$ python3 -q
>>> import numpy as np
>>> np.set_printoptions(precision=3, suppress=True, linewidth=100)
>>> rd = lambda a: np.round(a, 3) + 0
>>> u = np.array([1, 0, 1, 3, 2, 1, 3, 1])
>>> data = u[np.abs(np.subtract.outer(np.arange(8), np.arange(8)))]
>>> data
array([[1, 0, 1, 3, 2, 1, 3, 1],
       [0, 1, 0, 1, 3, 2, 1, 3],
       [1, 0, 1, 0, 1, 3, 2, 1],
       [3, 1, 0, 1, 0, 1, 3, 2],
       [2, 3, 1, 0, 1, 0, 1, 3],
       [1, 2, 3, 1, 0, 1, 0, 1],
       [3, 1, 2, 3, 1, 0, 1, 0],
       [1, 3, 1, 2, 3, 1, 0, 1]])
>>> ev, vecs = np.linalg.eigh(data)
>>> x = np.array([1, 8, 5, 2, 2, 3, 9, 5])
>>> x @ data @ x
np.int64(1547)
>>> rd(x @ data @ x / (x @ x)), rd(ev[0]), rd(ev[-1])
(np.float64(7.263), np.float64(-4.513), np.float64(10.891))
>>> (np.sign(vecs[:, -1].round(6)) == np.sign(vecs[0, -1].round(6))).astype(int)
array([1, 1, 1, 1, 1, 1, 1, 1])
>>> rng = np.random.default_rng(881)
>>> idx = rng.permutation(8)
>>> print(idx)
[1 7 0 6 4 5 3 2]
>>> Y = data[idx][:, idx]
>>> rd(np.sort(np.abs(np.linalg.eigvals(Y))))
array([ 0.609,  0.918,  1.551,  2.911,  3.883,  4.456,  4.513, 10.891])
>>> rd(np.linalg.det(Y)), rd(np.linalg.det(data[idx]))
(np.float64(2147.0), np.float64(2147.0))
>>> print(np.allclose(Y, data))
False
>>> np.diag(Y)
array([1, 1, 1, 1, 1, 1, 1, 1])
>>> M = np.loadtxt("x.csv", delimiter=",")
>>> M
array([[  2.335, -15.414,  12.182,   5.896, -16.404,   9.785,  13.978,  -5.187, -15.189,   0.98 ],
       [  1.423,  24.916, -11.79 ,  -6.692,  15.918,  -4.477,   7.339,  -8.25 ,   4.126,   2.287],
       [  0.913,  24.141, -14.003,  -5.706,  18.108,  -5.761,   6.307,  -9.376,   6.214,   2.296],
       [  2.853, -15.217,   9.825,   7.418, -14.233,   9.715,  12.965,  -7.674, -11.794,   1.8  ],
       [  0.888,  22.478, -13.029,  -7.359,  17.436,  -5.625,   4.577,  -7.814,   5.049,   0.36 ],
       [  3.142, -18.629,  10.458,   4.788, -15.304,  11.382,  13.298,  -7.866, -10.719,   0.405],
       [  0.045,  26.386, -13.156,  -7.383,  17.378,  -4.601,   7.146,  -7.493,   6.799,   0.842],
       [  4.363, -16.473,  11.377,   5.958, -15.087,  10.685,  12.116,  -6.992, -12.395,   2.013],
       [ -1.428,  20.462,  14.764,  -6.123,  -1.087,  11.952,   2.145,  -0.258, -11.129,  15.876],
       [ -3.602,  18.815,  16.189,  -4.403,   1.056,  12.392,   2.676,   2.049, -11.318,  13.83 ],
       [ -3.595,  21.094,  15.978,  -3.916,   0.552,  12.296,   1.101,   0.618, -12.107,  15.222],
       [  0.257,  23.352, -12.832,  -7.276,  16.304,  -3.951,   5.137,  -9.373,   7.515,   1.419],
       [ -0.857,  24.214, -14.332,  -5.334,  19.45 ,  -5.609,   5.863,  -7.014,   6.545,   2.804],
       [  2.736, -17.775,  10.039,   6.846, -15.078,   8.703,  13.466,  -8.401, -12.424,   2.441],
       [  4.235, -15.323,  10.005,   3.44 , -14.138,  10.202,  11.477,  -6.944, -12.586,   3.565],
       [  0.762,  22.931, -13.517,  -4.758,  16.586,  -6.467,   7.277,  -8.959,   6.197,   3.725],
       [ -0.973,  21.471,  16.315,  -5.298,  -0.305,  11.682,   0.548,   2.242, -10.36 ,  15.019],
       [ -0.174,  25.599, -13.247,  -7.925,  17.961,  -5.984,   6.601,  -7.361,   6.559,   2.579],
       [  3.317, -15.926,  12.019,   7.178, -15.732,   9.833,  13.564,  -7.772, -10.865,   1.915],
       [  3.898, -17.494,  12.757,   6.105, -15.021,   8.989,  12.744,  -6.687, -13.24 ,  -0.481],
       [  2.488, -16.916,  10.184,   5.824, -15.177,  11.172,  13.262,  -6.76 , -11.285,   1.763],
       [  2.56 , -14.756,  12.561,   6.407, -16.589,  11.145,  12.882,  -7.001, -13.664,   1.251]])
>>> Y = np.c_[M[:, :3] @ np.array([[7, 0, 9], [4, 3, 8], [5, 6, 1]]), np.array([-5, 3, -3, 3, 4, 2, -1, -5, 4, 0, -3, -2, -2, -1, -2, -4, 0, 0, 0, 4, -3, 1])]
>>> rd(Y)
array([[  15.599,   26.85 ,  -90.115,   -5.   ],
       [  50.675,    4.008,  200.345,    3.   ],
       [  32.94 ,  -11.595,  187.342,   -3.   ],
       [   8.228,   13.299,  -86.234,    3.   ],
       [  30.983,  -10.74 ,  174.787,    4.   ],
       [  -0.232,    6.861, -110.296,    2.   ],
       [  40.079,    0.222,  198.337,   -1.   ],
       [  21.534,   18.843,  -81.14 ,   -5.   ],
       [ 145.672,  149.97 ,  165.608,    4.   ],
       [ 130.991,  153.579,  134.291,    0.   ],
       [ 139.101,  159.15 ,  152.375,   -3.   ],
       [  31.047,   -6.936,  176.297,   -2.   ],
       [  19.197,  -13.35 ,  171.667,   -2.   ],
       [  -1.753,    6.909, -107.537,   -1.   ],
       [  18.378,   14.061,  -74.464,   -2.   ],
       [  29.473,  -12.309,  176.789,   -4.   ],
       [ 160.648,  162.303,  179.326,    0.   ],
       [  34.943,   -2.685,  189.979,    0.   ],
       [  19.61 ,   24.336,  -85.536,    0.   ],
       [  21.095,   24.06 ,  -92.113,    4.   ],
       [   0.672,   10.356, -102.752,   -3.   ],
       [  21.701,   31.098,  -82.447,    1.   ]])
>>> np.linalg.matrix_rank(Y)
np.int64(4)
>>> np.linalg.matrix_rank(np.c_[M, Y])
np.int64(11)
